>>> import numpy as np
>>> np.set_printoptions(precision=3, suppress=True, linewidth=100, floatmode="fixed")
>>> mat = np.arange(99).reshape(11, 9) + 4
>>> mat
array([[  4,   5,   6,   7,   8,   9,  10,  11,  12],
       [ 13,  14,  15,  16,  17,  18,  19,  20,  21],
       [ 22,  23,  24,  25,  26,  27,  28,  29,  30],
       [ 31,  32,  33,  34,  35,  36,  37,  38,  39],
       [ 40,  41,  42,  43,  44,  45,  46,  47,  48],
       [ 49,  50,  51,  52,  53,  54,  55,  56,  57],
       [ 58,  59,  60,  61,  62,  63,  64,  65,  66],
       [ 67,  68,  69,  70,  71,  72,  73,  74,  75],
       [ 76,  77,  78,  79,  80,  81,  82,  83,  84],
       [ 85,  86,  87,  88,  89,  90,  91,  92,  93],
       [ 94,  95,  96,  97,  98,  99, 100, 101, 102]])
>>> # looks like rank 2
>>> r = np.linalg.matrix_rank(mat)
>>> r
np.int64(2)
>>> null = np.linalg.svd(mat)[2][r:].T
>>> np.allclose(mat @ null, 0)
True
>>> np.linalg.cond(mat) > 100
np.True_
>>> round(np.linalg.norm(mat, 2) / np.linalg.norm(mat), 3)
np.float64(1.0)
>>> np.argsort(-np.linalg.norm(mat, axis=0).round(6), kind="stable")[:3]
array([8, 7, 6])
>>> Uu, sigma, Vh = np.linalg.svd(mat)
>>> sigma.round(3) + 0
array([598.994,  12.145,   0.000,   0.000,   0.000,   0.000,   0.000,   0.000,   0.000])
>>> B = Uu[:, :2] @ np.diag(sigma[:2]) @ Vh[:2]
>>> np.linalg.matrix_rank(B)
np.int64(2)
>>> round(np.abs(mat - B).max(), 3)
np.float64(0.0)
>>> round(float(np.linalg.norm(mat - B, 2)), 3), round(sigma[2], 3)
(0.0, np.float64(0.0))
>>> x0 = np.array([-2, -3, -1, -1, 0, -3, 1, -1, -2])
>>> h1 = np.maximum(mat @ x0, 0)
>>> np.tanh(mat @ x0)
array([-1.000, -1.000, -1.000, -1.000, -1.000, -1.000, -1.000, -1.000, -1.000, -1.000, -1.000])
>>> np.maximum(mat @ (3 * x0), 0)
array([0, 0, 0, 0, 0, 0, 0, 0, 0, 0, 0])
>>> round(np.linalg.norm(mat, 1), 3), round(float(np.linalg.norm(mat, np.inf)), 3)
(np.float64(627.0), 882.0)
>>> np.linalg.norm(mat, axis=1)
array([ 25.219,  51.585,  78.384, 105.285, 132.227, 159.189, 186.161, 213.141, 240.125, 267.112,
       294.102])
>>> round(float(np.linalg.norm(mat, 2)), 3)
598.994
>>> round(float(np.linalg.norm(mat, "nuc")), 3)
611.139
>>> W0 = np.load("case7.npy")
>>> W0
array([[0, 0, 0, 0, 0, 0, 0, 0, 1, 0, 0, 0, 0],
       [0, 1, 2, 0, 1, 0, 0, 0, 0, 1, 0, 0, 0],
       [0, 0, 1, 0, 0, 0, 0, 2, 0, 1, 0, 0, 1],
       [0, 1, 0, 1, 0, 0, 1, 0, 0, 0, 0, 0, 0],
       [0, 0, 0, 0, 1, 0, 1, 2, 0, 2, 0, 0, 1],
       [1, 0, 0, 0, 0, 0, 0, 0, 0, 0, 2, 1, 0],
       [0, 0, 1, 1, 2, 0, 0, 0, 0, 1, 0, 0, 1],
       [0, 2, 1, 1, 2, 0, 2, 0, 0, 1, 0, 0, 0],
       [0, 0, 0, 0, 0, 2, 0, 0, 0, 0, 2, 0, 0],
       [0, 2, 1, 0, 2, 0, 0, 1, 0, 2, 0, 0, 2],
       [2, 0, 0, 0, 0, 0, 0, 0, 0, 0, 2, 1, 0],
       [1, 0, 0, 0, 0, 2, 0, 0, 0, 0, 1, 0, 0],
       [0, 1, 1, 0, 2, 0, 2, 2, 0, 1, 0, 0, 2]])
>>> rng = np.random.default_rng(45346)
>>> labels = rng.permutation(13)
>>> labels
array([ 5,  1,  2, 11, 10,  4,  6,  3,  8,  0, 12,  9,  7])
>>> B = W0[labels][:, labels]
>>> round(float(np.linalg.det(B)), 3), np.round(np.linalg.det(W0[labels]), 3)
(82.0, np.float64(82.0))
>>> np.sort(np.abs(np.linalg.eigvals(B)))
array([0.212, 0.864, 0.935, 0.935, 1.167, 1.275, 1.451, 1.451, 1.504, 2.016, 2.016, 3.512, 7.609])
